% ipython --no-banner

In [1]: import numpy as np

In [2]: import numpy.linalg as la

In [3]: np.set_printoptions(precision=4, suppress=True, linewidth=100, floatmode="fixed")

In [4]: W0 = np.array([[2, 1, 3, 0, 2, 2],
   ...:     [2, 2, 0, -3, 0, -3],
   ...:     [-1, 3, 3, 0, -3, -3],
   ...:     [-1, -1, 2, 2, -3, -2],
   ...:     [-1, 0, -3, -3, 2, -1],
   ...:     [-1, 3, 0, 3, -1, 2],
   ...:     [-2, -1, -3, 3, 0, 1],
   ...:     [-1, 1, -3, 1, -2, 3],
   ...:     [3, -3, -3, 2, -1, -1],
   ...:     [-2, 3, -2, -2, -3, 1],
   ...:     [-2, 2, -2, -2, 2, 3],
   ...:     [0, -2, -3, 1, 1, -3]])

In [5]: W0
Out[5]: 
array([[ 2,  1,  3,  0,  2,  2],
       [ 2,  2,  0, -3,  0, -3],
       [-1,  3,  3,  0, -3, -3],
       [-1, -1,  2,  2, -3, -2],
       [-1,  0, -3, -3,  2, -1],
       [-1,  3,  0,  3, -1,  2],
       [-2, -1, -3,  3,  0,  1],
       [-1,  1, -3,  1, -2,  3],
       [ 3, -3, -3,  2, -1, -1],
       [-2,  3, -2, -2, -3,  1],
       [-2,  2, -2, -2,  2,  3],
       [ 0, -2, -3,  1,  1, -3]])

In [6]: W0.ravel(order="F")
Out[6]: 
array([ 2,  2, -1, -1, -1, -1, -2, -1,  3, -2, -2,  0,  1,  2,  3, -1,  0,  3, -1,  1, -3,  3,  2,
       -2,  3,  0,  3,  2, -3,  0, -3, -3, -3, -2, -2, -3,  0, -3,  0,  2, -3,  3,  3,  1,  2, -2,
       -2,  1,  2,  0, -3, -3,  2, -1,  0, -2, -1, -3,  2,  1,  2, -3, -3, -2, -1,  2,  1,  3, -1,
        1,  3, -3])

In [7]: W0.reshape(-1, 2)
Out[7]: 
array([[ 2,  1],
       [ 3,  0],
       [ 2,  2],
       [ 2,  2],
       [ 0, -3],
       [ 0, -3],
       [-1,  3],
       [ 3,  0],
       [-3, -3],
       [-1, -1],
       [ 2,  2],
       [-3, -2],
       [-1,  0],
       [-3, -3],
       [ 2, -1],
       [-1,  3],
       [ 0,  3],
       [-1,  2],
       [-2, -1],
       [-3,  3],
       [ 0,  1],
       [-1,  1],
       [-3,  1],
       [-2,  3],
       [ 3, -3],
       [-3,  2],
       [-1, -1],
       [-2,  3],
       [-2, -2],
       [-3,  1],
       [-2,  2],
       [-2, -2],
       [ 2,  3],
       [ 0, -2],
       [-3,  1],
       [ 1, -3]])

In [8]: blk = W0.reshape(12, 2, -1)

In [9]: blk.sum(axis=1)
Out[9]: 
array([[ 2,  3,  5],
       [-1,  2, -3],
       [-1,  0,  0],
       [ 1, -4,  0],
       [-4,  2, -4],
       [ 2,  2,  2],
       [ 1, -1, -2],
       [ 0, -1,  0],
       [ 5, -4, -4],
       [-4,  0, -1],
       [-4,  4,  1],
       [ 1, -1, -6]])

In [10]: blk.transpose(1, 0, 2)
Out[10]: 
array([[[ 2,  1,  3],
        [ 2,  2,  0],
        [-1,  3,  3],
        [-1, -1,  2],
        [-1,  0, -3],
        [-1,  3,  0],
        [-2, -1, -3],
        [-1,  1, -3],
        [ 3, -3, -3],
        [-2,  3, -2],
        [-2,  2, -2],
        [ 0, -2, -3]],

       [[ 0,  2,  2],
        [-3,  0, -3],
        [ 0, -3, -3],
        [ 2, -3, -2],
        [-3,  2, -1],
        [ 3, -1,  2],
        [ 3,  0,  1],
        [ 1, -2,  3],
        [ 2, -1, -1],
        [-2, -3,  1],
        [-2,  2,  3],
        [ 1,  1, -3]]])
